$ ipython --no-banner

In [1]: import numpy as np

In [2]: np.set_printoptions(precision=2, suppress=True, linewidth=160)

In [3]: rd = lambda a: np.round(a, 2) + 0

In [4]: arr = np.loadtxt("run19.csv", delimiter=",")

In [5]: arr
Out[5]: 
array([[0., 0., 0., 0., 0., 0.],
       [3., 2., 0., 0., 0., 0.],
       [3., 2., 0., 0., 0., 0.],
       [0., 0., 0., 0., 0., 0.],
       [0., 0., 3., 2., 0., 0.],
       [0., 0., 3., 2., 0., 0.],
       [0., 0., 0., 0., 0., 0.],
       [0., 0., 0., 0., 3., 2.],
       [0., 0., 0., 0., 3., 2.]])

In [6]: # rows and columns are dependent

In [7]: [round(float(x), 2) for x in np.linalg.svd(arr, compute_uv=False)[:3]]
Out[7]: [5.1, 5.1, 5.1]

In [8]: np.argsort(-np.linalg.norm(arr, axis=0).round(6), kind="stable")[:3]
Out[8]: array([0, 2, 4])

In [9]: C = np.sign(np.array([[-3, -3, -1, -3], [-2, 2, -1, 0], [1, 3, -3, -1], [-2, 2, 1, -1]]))

In [10]: out = (np.tril(C, -1) + np.eye(4)) @ (np.triu(C, 1) + np.eye(4))

In [11]: evals = np.array([3, 1, 3, 0])

In [12]: M = np.rint(out * evals @ np.linalg.inv(out)) + 0

In [13]: M
Out[13]: 
array([[ 11.,   0.,  -3.,   5.],
       [-10.,   3.,   3.,  -7.],
       [ 12.,   0.,  -3.,   6.],
       [-10.,   0.,   3.,  -4.]])

In [14]: rk = np.linalg.matrix_rank(M)

In [15]: rk
Out[15]: np.int64(3)

In [16]: N = np.linalg.svd(M)[2][rk:].T

In [17]: [int(np.linalg.matrix_rank(M[:i])) for i in range(1, len(M) + 1)]
Out[17]: [1, 2, 3, 3]

In [18]: np.linalg.matrix_rank(M.T @ M), np.linalg.matrix_rank(M @ M.T)
Out[18]: (np.int64(3), np.int64(3))

In [19]: rd(M @ N)
Out[19]: 
array([[0.],
       [0.],
       [0.],
       [0.]])

In [20]: rd(N[:, 0] / N[np.abs(N[:, 0]).round(6).argmax(), 0])
Out[20]: array([ 0.5, -0.5,  1. , -0.5])

In [21]: rd(N @ N.T)
Out[21]: 
array([[ 0.14, -0.14,  0.29, -0.14],
       [-0.14,  0.14, -0.29,  0.14],
       [ 0.29, -0.29,  0.57, -0.29],
       [-0.14,  0.14, -0.29,  0.14]])
